$ python -q
>>> import numpy as np
>>> import numpy.linalg as la
>>> np.set_printoptions(precision=2, suppress=True, linewidth=140)
>>> tidy = lambda a: np.round(a, 2) + 0
>>> out = np.array([[1, 1], [1, -1]])
>>> rng = np.random.default_rng(640)
>>> m1 = np.kron(out, np.kron(out, out))[rng.permutation(8)][:9]
>>> print(m1)
[[ 1  1  1  1  1  1  1  1]
 [ 1 -1 -1  1 -1  1  1 -1]
 [ 1  1 -1 -1  1  1 -1 -1]
 [ 1 -1 -1  1  1 -1 -1  1]
 [ 1  1  1  1 -1 -1 -1 -1]
 [ 1 -1  1 -1  1 -1  1 -1]
 [ 1  1 -1 -1 -1 -1  1  1]
 [ 1 -1  1 -1 -1  1 -1  1]]
>>> q, Rm = la.qr(m1)
>>> print(np.allclose(Rm.T @ Rm, m1.T @ m1))
True
>>> print(tidy(np.abs(np.diag(Rm))))
[2.83 2.83 2.83 2.83 2.83 2.83 2.83 2.83]
>>> print(tidy(q.T @ q))
[[1. 0. 0. 0. 0. 0. 0. 0.]
 [0. 1. 0. 0. 0. 0. 0. 0.]
 [0. 0. 1. 0. 0. 0. 0. 0.]
 [0. 0. 0. 1. 0. 0. 0. 0.]
 [0. 0. 0. 0. 1. 0. 0. 0.]
 [0. 0. 0. 0. 0. 1. 0. 0.]
 [0. 0. 0. 0. 0. 0. 1. 0.]
 [0. 0. 0. 0. 0. 0. 0. 1.]]
>>> print(q.shape, Rm.shape)
(8, 8) (8, 8)
>>> print(np.allclose(m1, m1.T))
False
>>> print(np.allclose(m1 @ m1.T, m1.T @ m1))
True
>>> print((m1 - m1.T) / 2)
[[ 0.  0.  0.  0.  0.  0.  0.  0.]
 [ 0.  0. -1.  1. -1.  1.  0.  0.]
 [ 0.  1.  0.  0.  0.  0.  0. -1.]
 [ 0. -1.  0.  0.  0.  0.  0.  1.]
 [ 0.  1.  0.  0.  0. -1.  0.  0.]
 [ 0. -1.  0.  0.  1.  0.  1. -1.]
 [ 0.  0.  0.  0.  0. -1.  0.  1.]
 [ 0.  0.  1. -1.  0.  1. -1.  0.]]
>>> print(tidy(np.abs(la.eigvals(m1)).max()))
2.83
>>> K = np.eye(8, dtype=int)[rng.permutation(8)]
>>> print(K)
[[0 0 0 1 0 0 0 0]
 [0 1 0 0 0 0 0 0]
 [0 0 0 0 0 0 0 1]
 [0 0 0 0 0 1 0 0]
 [1 0 0 0 0 0 0 0]
 [0 0 0 0 0 0 1 0]
 [0 0 0 0 1 0 0 0]
 [0 0 1 0 0 0 0 0]]
>>> q, Rm = la.qr(K)
>>> print(abs(Rm[0, 0]), tidy(la.norm(K[:, 0])))
1.0 1.0
>>> print(q.T @ q)
[[1. 0. 0. 0. 0. 0. 0. 0.]
 [0. 1. 0. 0. 0. 0. 0. 0.]
 [0. 0. 1. 0. 0. 0. 0. 0.]
 [0. 0. 0. 1. 0. 0. 0. 0.]
 [0. 0. 0. 0. 1. 0. 0. 0.]
 [0. 0. 0. 0. 0. 1. 0. 0.]
 [0. 0. 0. 0. 0. 0. 1. 0.]
 [0. 0. 0. 0. 0. 0. 0. 1.]]
>>> print(q.shape, Rm.shape)
(8, 8) (8, 8)
>>> print(Rm)
[[-1.  0.  0.  0.  0.  0.  0.  0.]
 [ 0.  1.  0.  0.  0.  0.  0.  0.]
 [ 0.  0. -1.  0.  0.  0.  0.  0.]
 [ 0.  0.  0. -1.  0.  0.  0.  0.]
 [ 0.  0.  0.  0. -1.  0.  0.  0.]
 [ 0.  0.  0.  0.  0. -1.  0.  0.]
 [ 0.  0.  0.  0.  0.  0.  1.  0.]
 [ 0.  0.  0.  0.  0.  0.  0. -1.]]
>>> mat = np.loadtxt("arr.csv", delimiter=",")
>>> print(mat)
[[ -2.  -2.  -2.  -2.  -2.  -2.  -2.]
 [ -2.  -4.  -4.  -4.  -4.  -4.  -4.]
 [ -2.  -4.  -6.  -6.  -6.  -6.  -6.]
 [ -2.  -4.  -6.  -8.  -8.  -8.  -8.]
 [ -2.  -4.  -6.  -8. -10. -10. -10.]
 [ -2.  -4.  -6.  -8. -10. -12. -12.]
 [ -2.  -4.  -6.  -8. -10. -12. -14.]]
>>> vals, V = la.eigh(mat)
>>> print(tidy(la.eigvalsh(mat + -2 * np.eye(7))))
[-47.76  -7.24  -4.    -3.12  -2.76  -2.6   -2.52]
>>> print(tidy(la.svd(mat, compute_uv=False)))
[45.76  5.24  2.    1.12  0.76  0.6   0.52]
>>> print(tidy(la.eigvalsh(mat @ mat)))
[   0.27    0.36    0.58    1.25    4.     27.42 2094.12]
>>> print(tidy(V.T @ mat @ V))
[[-45.76   0.     0.     0.     0.     0.     0.  ]
 [  0.    -5.24   0.     0.     0.     0.     0.  ]
 [  0.     0.    -2.     0.     0.     0.     0.  ]
 [  0.     0.     0.    -1.12   0.     0.     0.  ]
 [  0.     0.     0.     0.    -0.76   0.     0.  ]
 [  0.     0.     0.     0.     0.    -0.6    0.  ]
 [  0.     0.     0.     0.     0.     0.    -0.52]]
>>> print(tidy(vals))
[-45.76  -5.24  -2.    -1.12  -0.76  -0.6   -0.52]
>>> print(tidy(V.T @ V))
[[1. 0. 0. 0. 0. 0. 0.]
 [0. 1. 0. 0. 0. 0. 0.]
 [0. 0. 1. 0. 0. 0. 0.]
 [0. 0. 0. 1. 0. 0. 0.]
 [0. 0. 0. 0. 1. 0. 0.]
 [0. 0. 0. 0. 0. 1. 0.]
 [0. 0. 0. 0. 0. 0. 1.]]
>>> out = np.array([[-3, 2, 4],
...     [5, -3, 5],
...     [1, -4, 4],
...     [1, -2, -5],
...     [3, 3, 4],
...     [3, -2, 3],
...     [3, 3, -3]])
>>> print(out.T @ mat.T)
[[ -26.  -58.  -80. -100. -118. -130. -136.]
 [   6.   16.   20.   16.    8.    6.    0.]
 [ -24.  -40.  -46.  -44.  -52.  -52.  -46.]]
>>> print(mat @ out)
[[ -26.    6.  -24.]
 [ -58.   16.  -40.]
 [ -80.   20.  -46.]
 [-100.   16.  -44.]
 [-118.    8.  -52.]
 [-130.    6.  -52.]
 [-136.    0.  -46.]]
>>> print(la.matrix_rank(np.vstack([mat, out.T])))
7
>>> print(np.einsum("ij->j", mat))
[-14. -26. -36. -44. -50. -54. -56.]
>>> print(np.vstack([mat, out.T]).shape)
(10, 7)
>>> print(la.matrix_rank(mat @ out))
3
